% python3 -q
>>> import numpy as np
>>> np.set_printoptions(precision=2, suppress=True, linewidth=100, floatmode="fixed")
>>> def rnd(a):
...     return np.round(a, 2) + 0
... 
>>> mat = np.array([[0, 4, -1], [-4, 0, 4], [1, -4, 0]])
>>> np.linalg.matrix_rank(mat)
np.int64(2)
>>> mat - mat[0]
array([[ 0,  0,  0],
       [-4, -4,  5],
       [ 1, -8,  1]])
>>> mat.mean(axis=0)
array([-1.00,  0.00,  1.00])
>>> rnd(np.linalg.norm(mat))
np.float64(8.12)
>>> mat.sum(axis=0)
array([-3,  0,  3])
>>> np.count_nonzero(mat)
np.int64(6)
>>> mat.sum(axis=1)
array([ 3,  0, -3])
>>> np.abs(mat).max()
np.int64(4)
>>> U, s, VT = np.linalg.svd(mat)
>>> V = VT[:(s > 1e-8).sum()]
>>> rng = np.random.default_rng(75500)
>>> x = mat[1] + 4 * mat[0] + rng.integers(2) * np.eye(3)[1]
>>> x
array([-4.00, 17.00,  0.00])
>>> rnd(V.T @ V)
array([[ 0.52, -0.12, -0.48],
       [-0.12,  0.97, -0.12],
       [-0.48, -0.12,  0.52]])
>>> rnd(np.linalg.norm(x - V.T @ V @ x))
np.float64(0.17)
>>> np.linalg.matrix_rank(np.vstack([mat, x]))
np.int64(3)
>>> np.allclose(V.T @ V @ x, x)
False
>>> mat @ mat
array([[-17,   4,  16],
       [  4, -32,   4],
       [ 16,   4, -17]])
>>> (mat + mat.T) / 2
array([[0.00, 0.00, 0.00],
       [0.00, 0.00, 0.00],
       [0.00, 0.00, 0.00]])
>>> rnd(np.sort(np.abs(np.linalg.eigvals(mat))))
array([0.00, 5.74, 5.74])
>>> np.trace(mat)
np.int64(0)
>>> (mat - mat.T) / 2
array([[ 0.00,  4.00, -1.00],
       [-4.00,  0.00,  4.00],
       [ 1.00, -4.00,  0.00]])
>>> x = np.array([2, 0, 1])
>>> rnd(np.linalg.eigvals(mat).real)
array([0.00, 0.00, 0.00])
>>> Q = np.linalg.solve(np.eye(3) - mat, np.eye(3) + mat)
>>> rnd(Q @ Q.T)
array([[1.00, 0.00, 0.00],
       [0.00, 1.00, 0.00],
       [0.00, 0.00, 1.00]])
>>> rank = np.linalg.matrix_rank(mat)
>>> rank
np.int64(2)
>>> ns = np.linalg.svd(mat)[2][rank:].T
>>> [int(np.linalg.matrix_rank(mat[:i])) for i in range(1, len(mat) + 1)]
[1, 2, 2]
>>> ns.shape
(3, 1)
>>> rnd(ns[:, 0] / ns[np.abs(ns[:, 0]).round(6).argmax(), 0])
array([1.00, 0.25, 1.00])
>>> K = np.loadtxt("test19.csv", delimiter=",")
>>> rnd(K)
array([[ 0.06, -0.79,  0.61],
       [ 0.64,  0.50,  0.58],
       [ 0.77, -0.35, -0.54]])
>>> r0 = np.array([0, 1, -2])
>>> out = K + np.outer(r0, np.eye(3)[0])
>>> np.linalg.matrix_rank(out - K)
np.int64(1)
>>> rnd(np.linalg.det(out) / np.linalg.det(K)), rnd(1 + np.linalg.solve(K, r0)[0])
(np.float64(0.11), np.float64(0.11))
>>> np.linalg.matrix_rank(np.linalg.inv(out) - np.linalg.inv(K), tol=1e-8)
np.int64(1)
>>> M = np.loadtxt("case7.csv", delimiter=",")
>>> M
array([[ 17.06, -15.48,  11.21],
       [ 19.58, -14.67,  13.14],
       [-16.57,   8.50,  -1.74],
       [ 16.15, -16.08,  11.72],
       [-17.57,   9.64,  -2.87],
       [ 16.66, -14.42,  12.25],
       [ 16.27, -18.32,  11.58],
       [-17.80,   7.35,  -1.76],
       [-17.28,   9.61,  -2.02],
       [-19.22,   8.89,  -3.24],
       [-18.26,  11.42,  -0.32],
       [-17.84,   8.12,  -2.73],
       [-16.27,   9.41,  -1.39],
       [ 18.11, -14.70,  12.50],
       [ 17.19, -16.31,  11.78],
       [ 17.49, -17.36,  12.45],
       [ 16.51, -15.92,  12.74],
       [ 17.94, -15.16,  12.24],
       [-19.07,   9.21,  -3.56]])
>>> x = np.array([-3, -2, 2])
>>> a = np.maximum(mat @ x, 0)
>>> rnd(np.tanh(mat @ x))
array([-1.00,  1.00,  1.00])
>>> np.maximum(mat @ (3 * x), 0)
array([ 0, 60, 15])
>>> mat * (a > 1e-9)[:, None]
array([[ 0,  0,  0],
       [-4,  0,  4],
       [ 1, -4,  0]])
>>> basis = M[[10, 15]].astype(float)
>>> for _ in range(4):
...     idx = np.linalg.norm(M[:, None] - basis, axis=-1).argmin(axis=1)
...     basis = np.array([M[idx == j].mean(axis=0) for j in range(2)])
... 
>>> idx
array([1, 1, 0, 1, 0, 1, 1, 0, 0, 0, 0, 0, 0, 1, 1, 1, 1, 1, 0])
>>> np.abs(basis[1] - basis[0]).argmax()
np.int64(0)
>>> np.bincount(idx)
array([ 9, 10])
>>> rnd(basis[1] - basis[0])
array([ 35.06, -24.97,  14.34])
>>> m1 = np.load("block6.npy")
>>> m1
array([[ 2.61, -0.30, -4.26],
       [ 2.26,  4.12, -1.71],
       [ 1.17, -1.47,  4.63],
       [ 4.23,  0.28,  2.66],
       [-3.24, -3.79, -0.35],
       [ 0.52, -2.70,  4.18],
       [-0.05,  4.97,  0.59],
       [ 0.19,  2.33, -4.42],
       [ 3.79,  0.53,  3.21],
       [-3.43,  3.55, -0.78],
       [-0.83, -4.85, -0.88],
       [-2.64, -1.75,  3.87],
       [-0.31,  2.62, -4.25],
       [-3.57, -0.85, -3.39],
       [ 3.22, -2.24, -3.10],
       [ 0.75, -4.89,  0.74]])
>>> out = np.c_[m1[:, :2] @ np.array([[1, 4], [5, 4]]), np.array([3, -4, 5, 1, -5, 4, -4, 4, 0, -3, -3, 3, 0, 3, 5, 1])]
>>> rnd(out)
array([[  1.11,   9.24,   3.00],
       [ 22.86,  25.52,  -4.00],
       [ -6.18,  -1.20,   5.00],
       [  5.63,  18.04,   1.00],
       [-22.19, -28.12,  -5.00],
       [-12.98,  -8.72,   4.00],
       [ 24.80,  19.68,  -4.00],
       [ 11.84,  10.08,   4.00],
       [  6.44,  17.28,   0.00],
       [ 14.32,   0.48,  -3.00],
       [-25.08, -22.72,  -3.00],
       [-11.39, -17.56,   3.00],
       [ 12.79,   9.24,   0.00],
       [ -7.82, -17.68,   3.00],
       [ -7.98,   3.92,   5.00],
       [-23.70, -16.56,   1.00]])
>>> rnd(np.linalg.lstsq(m1, out[:, 0])[0])
array([1.00, 5.00, 0.00])
>>> np.linalg.matrix_rank(out)
np.int64(3)
>>> rnd(np.linalg.norm(np.linalg.qr(m1)[0].T @ out, axis=0) ** 2 / ((out ** 2).sum(axis=0) + 1e-12))
array([1.00, 1.00, 0.18])
>>> d = np.linalg.norm(out[:, None] - out[None], axis=-1)
>>> np.flatnonzero(d[2] < d.mean() / 2)
array([ 0,  2,  5, 14])
>>> np.unravel_index(d.round(6).argmax(), d.shape)
(np.int64(1), np.int64(4))
>>> d.mean(axis=1).argmax()
np.int64(4)
>>> np.linalg.matrix_rank(d ** 2)
np.int64(5)
>>> rnd(d[:5, :5])
array([[ 0.00, 28.06, 12.89, 10.09, 44.75],
       [28.06,  0.00, 40.48, 19.44, 70.06],
       [12.89, 40.48,  0.00, 22.93, 32.88],
       [10.09, 19.44, 22.93,  0.00, 54.23],
       [44.75, 70.06, 32.88, 54.23,  0.00]])
>>> A = np.load("mat.npy")
>>> A
array([[ 1,  2,  1,  2],
       [-2,  1, -2,  1],
       [ 1,  2,  1,  2],
       [-2,  1, -2,  1]])
>>> idx = rng.permutation(4)
>>> idx
array([3, 1, 0, 2])
>>> out = A[idx][:, idx]
>>> rnd(np.linalg.det(out)), rnd(np.linalg.det(A[idx]))
(np.float64(0.0), np.float64(0.0))
>>> out
array([[ 1,  1, -2, -2],
       [ 1,  1, -2, -2],
       [ 2,  2,  1,  1],
       [ 2,  2,  1,  1]])
>>> np.diag(out)
array([1, 1, 1, 1])
>>> rnd(np.sort(np.abs(np.linalg.eigvals(out))))
array([0.00, 0.00, 4.47, 4.47])
>>> ang = np.radians(60)
>>> r_ = np.eye(4)
>>> r_[1, 1] = r_[2, 2] = np.cos(ang)
>>> r_[1, 2], r_[2, 1] = -np.sin(ang), np.sin(ang)
>>> rnd(r_)
array([[ 1.00,  0.00,  0.00,  0.00],
       [ 0.00,  0.50, -0.87,  0.00],
       [ 0.00,  0.87,  0.50,  0.00],
       [ 0.00,  0.00,  0.00,  1.00]])
>>> out = A @ r_.T
>>> rnd(out)
array([[ 1.00,  0.13,  2.23,  2.00],
       [-2.00,  2.23, -0.13,  1.00],
       [ 1.00,  0.13,  2.23,  2.00],
       [-2.00,  2.23, -0.13,  1.00]])
>>> rnd(np.abs(out - A).max(axis=0))
array([0.00, 1.87, 1.87, 0.00])
>>> rnd(np.linalg.svd(A, compute_uv=False)), rnd(np.linalg.svd(out, compute_uv=False))
(array([4.47, 4.47, 0.00, 0.00]), array([4.47, 4.47, 0.00, 0.00]))
>>> rnd(np.linalg.det(r_)), np.trace(r_)
(np.float64(1.0), np.float64(3.0))
>>> X = np.load("sample16.npy")
>>> X
array([[ 1.50, -0.10,  0.70],
       [-1.00, -0.50,  0.40]])
>>> out = X / np.linalg.norm(X, axis=1, keepdims=True)
>>> gram = out @ out.T
>>> rnd(gram[0])
array([ 1.00, -0.59])
>>> rnd(gram)
array([[ 1.00, -0.59],
       [-0.59,  1.00]])
>>> out = np.array([[1, 1], [4, 0]])
>>> basis = np.kron(out, A)
>>> basis
array([[ 1,  2,  1,  2,  1,  2,  1,  2],
       [-2,  1, -2,  1, -2,  1, -2,  1],
       [ 1,  2,  1,  2,  1,  2,  1,  2],
       [-2,  1, -2,  1, -2,  1, -2,  1],
       [ 4,  8,  4,  8,  0,  0,  0,  0],
       [-8,  4, -8,  4,  0,  0,  0,  0],
       [ 4,  8,  4,  8,  0,  0,  0,  0],
       [-8,  4, -8,  4,  0,  0,  0,  0]])
>>> np.linalg.matrix_rank(basis)
np.int64(4)
>>> F = np.load("m.npy")
>>> F
array([[ 0.00, -2.00, -4.00],
       [-2.00,  0.00,  0.00],
       [-4.00,  0.00,  0.00]])
>>> # equal to its transpose
>>> U, s, VT = np.linalg.svd(F)
>>> rnd(s)
array([4.47, 4.47, 0.00])
>>> out = U[:, :2] @ np.diag(s[:2]) @ VT[:2]
>>> np.linalg.matrix_rank(out)
np.int64(2)
>>> rnd(np.linalg.norm(F - out, 2)), rnd(s[2])
(np.float64(0.0), np.float64(0.0))
>>> [round(float(np.linalg.det(F[:i, :i])), 2) + 0 for i in range(1, 4)]
[0.0, -4.0, 0.0]
>>> np.all(np.linalg.eigvalsh(F) > 0)
np.False_
>>> out = np.array([[-1, 0], [3, -4]])
>>> basis = np.kron(out, F)
>>> basis.shape
(6, 6)
>>> rnd(np.linalg.norm(basis, 2)), rnd(np.linalg.norm(out, 2) * np.linalg.norm(F, 2))
(np.float64(22.53), np.float64(22.53))
>>> rnd(np.linalg.matrix_power(F, 3))
array([[  0.00, -40.00, -80.00],
       [-40.00,   0.00,   0.00],
       [-80.00,   0.00,   0.00]])
>>> rnd(np.linalg.det(F))
np.float64(0.0)
>>> rnd(np.abs(np.linalg.eigvals(F)).max())
np.float64(4.47)
>>> U, s, VT = np.linalg.svd(F)
>>> V = VT[:(s > 1e-8).sum()]
>>> x = F[0] + -2 * F[2] + rng.integers(2) * np.eye(3)[1]
>>> x
array([ 8.00, -1.00, -4.00])
>>> rnd(V.T @ V)
array([[1.00, 0.00, 0.00],
       [0.00, 0.20, 0.40],
       [0.00, 0.40, 0.80]])
>>> np.linalg.matrix_rank(np.vstack([F, x]))
np.int64(3)
>>> E = np.load("out1.npy")
>>> E
array([[-2, -2,  0,  0],
       [-5,  5,  0,  0],
       [ 0,  0, -2, -2],
       [ 0,  0, -5,  5]])
>>> # 2 blocks once reordered
>>> vals, V = np.linalg.eig(E)
>>> rnd(E @ V[:, 0] - vals[0] * V[:, 0])
array([0.00, 0.00, 0.00, 0.00])
